% ipython --no-banner

In [1]: import numpy as np

In [2]: from numpy import linalg as LA

In [3]: np.set_printoptions(precision=3, suppress=True, linewidth=200)

In [4]: tidy = lambda a: np.round(a, 3) + 0

In [5]: feats = np.loadtxt("case17.csv", delimiter=",")

In [6]: feats
Out[6]: 
array([[2., 2., 2., 2.],
       [2., 0., 2., 0.],
       [2., 2., 2., 2.],
       [2., 0., 2., 0.]])

In [7]: # columns 0 and 2 are equal

In [8]: feats @ feats
Out[8]: 
array([[16.,  8., 16.,  8.],
       [ 8.,  8.,  8.,  8.],
       [16.,  8., 16.,  8.],
       [ 8.,  8.,  8.,  8.]])

In [9]: r = LA.matrix_rank(feats)

In [10]: print(r)
2

In [11]: N = LA.svd(feats)[2][r:].T

In [12]: tidy(feats @ N)
Out[12]: 
array([[0., 0.],
       [0., 0.],
       [0., 0.],
       [0., 0.]])

In [13]: tidy(N @ N.T)
Out[13]: 
array([[ 0.5,  0. , -0.5,  0. ],
       [ 0. ,  0.5,  0. , -0.5],
       [-0.5,  0. ,  0.5,  0. ],
       [ 0. , -0.5,  0. ,  0.5]])

In [14]: data = np.load("w.npy")

In [15]: data
Out[15]: 
array([[ 1.9  , -0.8  , -0.7  , -0.2  , -1.6  , -1.1  , -0.6  ,  2.1  , -1.7  , -0.6  ,  0.3  , -0.7  ],
       [ 0.1  ,  0.1  , -0.5  , -0.6  ,  0.5  , -2.   , -0.7  ,  0.   ,  0.3  ,  1.2  ,  0.4  , -1.3  ],
       [ 0.1  , -0.4  , -0.6  ,  0.2  ,  1.5  ,  0.4  ,  0.9  ,  0.7  , -0.2  , -1.   ,  0.2  , -0.5  ],
       [ 0.2  ,  1.3  ,  0.3  ,  0.7  ,  1.6  ,  0.8  ,  0.9  , -0.2  , -0.8  ,  1.2  , -0.8  ,  0.8  ],
       [ 1.   ,  0.8  ,  0.1  ,  0.7  , -1.2  , -0.6  , -0.2  , -0.8  ,  0.   , -2.7  ,  1.4  ,  1.5  ],
       [-0.7  ,  0.7  ,  0.8  ,  0.1  ,  0.1  , -0.6  ,  1.2  , -1.1  ,  0.1  ,  0.7  ,  0.6  ,  0.6  ],
       [-0.781,  0.721,  0.791,  0.114,  0.17 , -0.611,  1.235, -1.091,  0.143,  0.69 ,  0.526,  0.619]])

In [16]: u, v = data[3], data[1]

In [17]: print(tidy(u @ u))
9.72

In [18]: tidy(u @ v)
Out[18]: np.float64(-2.01)

In [19]: p = (u @ v) / (u @ u) * u

In [20]: tidy(LA.norm(u + v) ** 2 + LA.norm(u - v) ** 2)
Out[20]: np.float64(36.94)

In [21]: LA.matrix_rank(np.outer(u, v))
Out[21]: np.int64(1)

In [22]: (v - p) @ u
Out[22]: np.float64(0.0)

In [23]: left, sig, Vh = LA.svd(data, full_matrices=False)

In [24]: print((sig > 1e-8).sum())
7

In [25]: left.shape, sig.shape, Vh.shape
Out[25]: ((7, 7), (7,), (7, 12))

In [26]: tidy(sig / sig[0])
Out[26]: array([1.   , 0.814, 0.621, 0.479, 0.406, 0.294, 0.014])

In [27]: tidy(left.T @ left)
Out[27]: 
array([[1., 0., 0., 0., 0., 0., 0.],
       [0., 1., 0., 0., 0., 0., 0.],
       [0., 0., 1., 0., 0., 0., 0.],
       [0., 0., 0., 1., 0., 0., 0.],
       [0., 0., 0., 0., 1., 0., 0.],
       [0., 0., 0., 0., 0., 1., 0.],
       [0., 0., 0., 0., 0., 0., 1.]])

In [28]: tidy(np.cumsum(sig ** 2) / np.sum(sig ** 2))
Out[28]: array([0.395, 0.657, 0.81 , 0.901, 0.966, 1.   , 1.   ])

In [29]: tidy(np.sqrt((sig ** 2).sum())), tidy(LA.norm(data))
Out[29]: (np.float64(8.322), np.float64(8.322))

In [30]: Y = data / np.sqrt((data ** 2).mean(axis=1, keepdims=True))

In [31]: print(tidy(LA.norm(Y, axis=1)))
[3.464 3.464 3.464 3.464 3.464 3.464 3.464]

In [32]: O, _ = LA.qr(np.array([[1.6, 0.2, 0.6],
    ...:     [-0.1, 0.0, -1.5],
    ...:     [0.1, 0.2, 0.4],
    ...:     [0.4, -1.0, 0.5],
    ...:     [0.1, 1.0, -0.7],
    ...:     [-0.9, -1.4, -0.6]]))

In [33]: m1 = O @ O.T

In [34]: print(tidy(m1))
[[ 0.795  0.112 -0.016  0.3    0.    -0.246]
 [ 0.112  0.758 -0.204 -0.039  0.284  0.217]
 [-0.016 -0.204  0.065 -0.037 -0.027 -0.129]
 [ 0.3   -0.039 -0.037  0.414 -0.304  0.239]
 [ 0.     0.284 -0.027 -0.304  0.365 -0.24 ]
 [-0.246  0.217 -0.129  0.239 -0.24   0.604]]

In [35]: # equal to its transpose

In [36]: r = LA.matrix_rank(m1)

In [37]: r
Out[37]: np.int64(3)

In [38]: N = LA.svd(m1)[2][r:].T

In [39]: [int(LA.matrix_rank(m1[:, :j + 1])) for j in range(6)]
Out[39]: [1, 2, 3, 3, 3, 3]

In [40]: LA.matrix_rank(m1.T @ m1), LA.matrix_rank(m1 @ m1.T)
Out[40]: (np.int64(3), np.int64(3))

In [41]: tidy(np.sort(np.abs(LA.eigvals(m1))))
Out[41]: array([0., 0., 0., 1., 1., 1.])

In [42]: tidy(LA.det(m1))
Out[42]: np.float64(0.0)

In [43]: assert m1 == m1.T
ValueError: The truth value of an array with more than one element is ambiguous. Use a.any() or a.all()


In [44]: print(tidy(np.abs(LA.eigvals(m1)).max()))
1.0

In [45]: tidy((m1 + m1.T) / 2)
Out[45]: 
array([[ 0.795,  0.112, -0.016,  0.3  ,  0.   , -0.246],
       [ 0.112,  0.758, -0.204, -0.039,  0.284,  0.217],
       [-0.016, -0.204,  0.065, -0.037, -0.027, -0.129],
       [ 0.3  , -0.039, -0.037,  0.414, -0.304,  0.239],
       [ 0.   ,  0.284, -0.027, -0.304,  0.365, -0.24 ],
       [-0.246,  0.217, -0.129,  0.239, -0.24 ,  0.604]])

In [46]: tidy(np.trace(m1))
Out[46]: np.float64(3.0)

In [47]: np.allclose(m1[:-1].T @ LA.lstsq(m1[:-1].T, m1[-1])[0], m1[-1])
Out[47]: True

In [48]: print(LA.lstsq(m1[:-1].T, m1[-1])[2])
3

In [49]: tidy(np.trace(LA.pinv(m1) @ m1))
Out[49]: np.float64(3.0)

In [50]: np.abs(np.diag(LA.qr(m1)[1])) > 1e-9
Out[50]: array([ True,  True,  True, False, False, False])

In [51]: T = np.stack([m1, 2 * m1, m1[::-1]])

In [52]: tidy(LA.det(T))
Out[52]: array([0., 0., 0.])

In [53]: LA.matrix_rank(T.reshape(3, -1))
Out[53]: np.int64(2)

In [54]: (T @ m1.T).shape
Out[54]: (3, 6, 6)

In [55]: tidy(np.einsum("bij,cij->bc", T, T))
Out[55]: 
array([[ 3.   ,  6.   ,  0.002],
       [ 6.   , 12.   ,  0.004],
       [ 0.002,  0.004,  3.   ]])

In [56]: vec = np.array([-5, 9, -7, -8, -5, 0])

In [57]: tidy(m1 @ vec)
Out[57]: array([-5.255,  6.581, -1.775, -3.378,  3.357,  3.378])

In [58]: F = np.array([[35, -21, -7, 40, -24, -8],
    ...:     [0, 35, 28, 0, 40, 32],
    ...:     [-21, -7, 21, -24, -8, 24],
    ...:     [45, -27, -9, 5, -3, -1],
    ...:     [0, 45, 36, 0, 5, 4],
    ...:     [-27, -9, 27, -3, -1, 3]])

In [59]: np.trace(F)
Out[59]: np.int64(104)

In [60]: LA.matrix_power(F, 2)
Out[60]: 
array([[ 3388, -3509, -2420,  1792, -1856, -1280],
       [-1452,  2541,  3872,  -768,  1344,  2048],
       [-2904,   121,   968, -1536,    64,   512],
       [ 2016, -2088, -1440,  2044, -2117, -1460],
       [ -864,  1512,  2304,  -876,  1533,  2336],
       [-1728,    72,   576, -1752,    73,   584]])

In [61]: print(np.allclose(F @ F.T, F.T @ F))
False

In [62]: F @ F
Out[62]: 
array([[ 3388, -3509, -2420,  1792, -1856, -1280],
       [-1452,  2541,  3872,  -768,  1344,  2048],
       [-2904,   121,   968, -1536,    64,   512],
       [ 2016, -2088, -1440,  2044, -2117, -1460],
       [ -864,  1512,  2304,  -876,  1533,  2336],
       [-1728,    72,   576, -1752,    73,   584]])

In [63]: LA.determinant(F)
AttributeError: module 'numpy.linalg' has no attribute 'determinant'


In [64]: print((F - F.T) / 2)
[[  0.  -10.5   7.   -2.5 -12.    9.5]
 [ 10.5   0.   17.5  13.5  -2.5  20.5]
 [ -7.  -17.5   0.   -7.5 -22.   -1.5]
 [  2.5 -13.5   7.5   0.   -1.5   1. ]
 [ 12.    2.5  22.    1.5   0.    2.5]
 [ -9.5 -20.5   1.5  -1.   -2.5   0. ]]

In [65]: np.allclose(F, F.T)
Out[65]: False

In [66]: vec = np.array([3, -1, 1, 1, 2, 1])

In [67]: rhs = F @ vec

In [68]: b, lr = np.zeros(6), 1 / LA.norm(F, 2) ** 2

In [69]: for i in range(20):
    ...:     b -= lr * F.T @ (F @ b - rhs)
    ...:     if i % 5 == 0: print(i, round(LA.norm(F @ b - rhs), 3))
    ...: 
0 144.186
5 44.79
10 23.692
15 15.636

In [70]: tidy(b)
Out[70]: array([ 2.988, -0.677,  0.698,  0.994,  1.544,  1.387])

In [71]: Y = LA.inv(F)

In [72]: (np.abs(Y) > 1e-9).astype(int)
Out[72]: 
array([[1, 1, 1, 1, 1, 1],
       [1, 1, 1, 1, 1, 1],
       [1, 1, 1, 1, 1, 1],
       [1, 1, 1, 1, 1, 1],
       [1, 1, 1, 1, 1, 1],
       [1, 1, 1, 1, 1, 1]])

In [73]: np.allclose(Y, F.T)
Out[73]: False

In [74]: tidy(LA.det(F) * LA.det(Y))
Out[74]: np.float64(1.0)

In [75]: tidy(F @ Y)
Out[75]: 
array([[1., 0., 0., 0., 0., 0.],
       [0., 1., 0., 0., 0., 0.],
       [0., 0., 1., 0., 0., 0.],
       [0., 0., 0., 1., 0., 0.],
       [0., 0., 0., 0., 1., 0.],
       [0., 0., 0., 0., 0., 1.]])

In [76]: u, v = F[0], F[1]

In [77]: u @ u
Out[77]: np.int64(3955)

In [78]: p = (u @ v) / (u @ u) * u

In [79]: print(tidy(p))
[-19.     11.4     3.8   -21.714  13.029   4.343]

In [80]: u = np.array([1, 1, 0, 2])

In [81]: v = np.array([7, 8, 0, 7, 2, 2, 4, 6, 7])

In [82]: J = np.outer(u, v)

In [83]: J
Out[83]: 
array([[ 7,  8,  0,  7,  2,  2,  4,  6,  7],
       [ 7,  8,  0,  7,  2,  2,  4,  6,  7],
       [ 0,  0,  0,  0,  0,  0,  0,  0,  0],
       [14, 16,  0, 14,  4,  4,  8, 12, 14]])

In [84]: left, sig, Vh = LA.svd(F, full_matrices=False)

In [85]: print(np.allclose(left * sig @ Vh, F))
True

In [86]: left, sig, Vh = LA.svd(J)

In [87]: print(np.argmax(sig[:-1] / (sig[1:] + 1e-6)) + 1)
1

In [88]: Y = left[:, :1] @ np.diag(sig[:1]) @ Vh[:1]

In [89]: tidy(np.abs(J - Y).max())
Out[89]: np.float64(0.0)

In [90]: print(tidy(Y))
[[ 7.  8.  0.  7.  2.  2.  4.  6.  7.]
 [ 7.  8.  0.  7.  2.  2.  4.  6.  7.]
 [ 0.  0.  0.  0.  0.  0.  0.  0.  0.]
 [14. 16.  0. 14.  4.  4.  8. 12. 14.]]

In [91]: np.allclose(Y[:-1].T @ LA.lstsq(Y[:-1].T, Y[-1])[0], Y[-1])
Out[91]: True

In [92]: tidy(Y @ LA.pinv(Y) @ Y)
Out[92]: 
array([[ 7.,  8.,  0.,  7.,  2.,  2.,  4.,  6.,  7.],
       [ 7.,  8.,  0.,  7.,  2.,  2.,  4.,  6.,  7.],
       [ 0.,  0.,  0.,  0.,  0.,  0.,  0.,  0.,  0.],
       [14., 16.,  0., 14.,  4.,  4.,  8., 12., 14.]])

In [93]: np.unique(Y.round(6), axis=0).shape
Out[93]: (3, 9)

In [94]: print(tidy(np.trace(LA.pinv(Y) @ Y)))
1.0

In [95]: np.abs(np.diag(LA.qr(Y)[1])) > 1e-9
Out[95]: array([ True, False, False, False])

In [96]: LA.lstsq(Y[:-1].T, Y[-1])[2]
Out[96]: np.int32(1)

In [97]: print(tidy(J @ LA.pinv(J) @ J))
[[ 7.  8.  0.  7.  2.  2.  4.  6.  7.]
 [ 7.  8.  0.  7.  2.  2.  4.  6.  7.]
 [ 0.  0.  0.  0.  0.  0.  0.  0.  0.]
 [14. 16.  0. 14.  4.  4.  8. 12. 14.]]

In [98]: tidy(np.trace(LA.pinv(J) @ J))
Out[98]: np.float64(1.0)

In [99]: np.allclose(J[:-1].T @ LA.lstsq(J[:-1].T, J[-1])[0], J[-1])
Out[99]: True

In [100]: np.abs(np.diag(LA.qr(J)[1])) > 1e-9
Out[100]: array([ True, False, False, False])

In [101]: W0 = np.loadtxt("block10.csv", delimiter=",")

In [102]: W0
Out[102]: 
array([[ -8.,   6.,  -5.,   4.,   8.,   3.,   0.,  -2.,  -1.,   2.,   6.,  -1.,  -3.],
       [ -8.,   5.,   4.,  12.,   4.,  -1.,  -7.,  -5.,   6.,   4.,   6., -10.,  -9.],
       [ -7.,  -3.,  11.,   4.,   9.,  -4.,   2., -11.,  10.,  -1.,  -2.,  -5., -18.],
       [ -5.,   3.,  13.,   5.,  10.,   1.,  -1.,  -6.,   3.,  -8.,  -5., -11., -24.],
       [  0.,  -4.,   5.,  -3.,   9.,  -7., -10.,   2.,  -1.,  -9.,   2., -20., -31.],
       [  9.,  -8.,  13., -12.,   7., -12.,  -4.,  -5.,  -9.,  -2.,   7., -15., -29.],
       [  3., -15.,  22., -13.,  -1., -12.,   2., -10.,  -8., -10.,   2., -11., -28.],
       [  5., -21.,  28., -10.,   6., -14.,   6.,  -3.,  -6.,  -3.,   0.,  -8., -33.],
       [  4., -14.,  34., -10.,  14., -14.,   4.,   0., -10., -10.,  -2., -17., -25.],
       [ -5.,  -9.,  36.,  -6.,  12., -21.,   0.,   9.,  -4., -15.,  -7., -16., -23.],
       [ -9.,  -2.,  43., -14.,   3., -25.,  -2.,  15.,   0., -14., -16., -24., -18.]])

In [103]: def softmax(z):
     ...:     e = np.exp(z - z.max(axis=-1, keepdims=True))
     ...:     return e / e.sum(axis=-1, keepdims=True)
     ...: 

In [104]: tidy(softmax(W0).sum(axis=1))
Out[104]: array([1., 1., 1., 1., 1., 1., 1., 1., 1., 1., 1.])

In [105]: att = W0 @ W0.T / np.sqrt(13)

In [106]: tidy(softmax(att)[5] @ W0)
Out[106]: array([  4.431, -17.018,  31.413, -10.   ,  10.551, -14.   ,   4.862,  -1.293,  -8.276,  -6.982,  -1.138, -13.12 , -28.449])

In [107]: softmax(att).round(6).argmax(axis=1)
Out[107]: array([ 0,  1,  7,  9,  4,  8,  7,  7, 10, 10, 10])

In [108]: W1 = np.array([[3, 1, 2],
     ...:     [1, 2, 2],
     ...:     [2, 2, 3],
     ...:     [0, 0, 2],
     ...:     [1, 0, 3],
     ...:     [2, 0, 3],
     ...:     [3, 2, 0],
     ...:     [3, 2, 0],
     ...:     [1, 0, 0],
     ...:     [2, 3, 3],
     ...:     [2, 2, 0],
     ...:     [1, 1, 3],
     ...:     [0, 3, 2]])

In [109]: b = np.array([0, 8, 8])

In [110]: H = np.maximum(W0 @ W1 + b, 0)

In [111]: (H > 0).astype(int)
Out[111]: 
array([[0, 1, 1],
       [0, 0, 1],
       [0, 0, 0],
       [0, 0, 0],
       [0, 0, 0],
       [0, 0, 0],
       [0, 0, 0],
       [1, 0, 0],
       [1, 0, 0],
       [0, 0, 0],
       [0, 0, 0]])

In [112]: H
Out[112]: 
array([[ 0.,  6., 27.],
       [ 0.,  0., 11.],
       [ 0.,  0.,  0.],
       [ 0.,  0.,  0.],
       [ 0.,  0.,  0.],
       [ 0.,  0.,  0.],
       [ 0.,  0.,  0.],
       [17.,  0.,  0.],
       [13.,  0.,  0.],
       [ 0.,  0.,  0.],
       [ 0.,  0.,  0.]])

In [113]: LA.matrix_rank(H)
Out[113]: np.int64(3)

In [114]: tidy((H > 0).mean(axis=0))
Out[114]: array([0.182, 0.091, 0.182])

In [115]: C = np.array([[3, -3], [-6, 1], [-6, 4]])

In [116]: print(W1 @ C)
[[ -9   0]
 [-21   7]
 [-24   8]
 [-12   8]
 [-15   9]
 [-12   6]
 [ -3  -7]
 [ -3  -7]
 [  3  -3]
 [-30   9]
 [ -6  -4]
 [-21  10]
 [-30  11]]

In [117]: (H @ C).round(6).argmax(axis=1)
Out[117]: array([1, 1, 0, 0, 0, 0, 0, 0, 0, 0, 0])

In [118]: Y = W0 / LA.norm(W0, axis=1, keepdims=True)

In [119]: cov = Y @ Y.T

In [120]: tidy(LA.norm(Y, axis=1))
Out[120]: array([1., 1., 1., 1., 1., 1., 1., 1., 1., 1., 1.])

In [121]: (np.abs(cov) > 0.9).astype(int)
Out[121]: 
array([[1, 0, 0, 0, 0, 0, 0, 0, 0, 0, 0],
       [0, 1, 0, 0, 0, 0, 0, 0, 0, 0, 0],
       [0, 0, 1, 0, 0, 0, 0, 0, 0, 0, 0],
       [0, 0, 0, 1, 0, 0, 0, 0, 0, 0, 0],
       [0, 0, 0, 0, 1, 0, 0, 0, 0, 0, 0],
       [0, 0, 0, 0, 0, 1, 1, 0, 0, 0, 0],
       [0, 0, 0, 0, 0, 1, 1, 1, 1, 0, 0],
       [0, 0, 0, 0, 0, 0, 1, 1, 1, 0, 0],
       [0, 0, 0, 0, 0, 0, 1, 1, 1, 1, 0],
       [0, 0, 0, 0, 0, 0, 0, 0, 1, 1, 1],
       [0, 0, 0, 0, 0, 0, 0, 0, 0, 1, 1]])
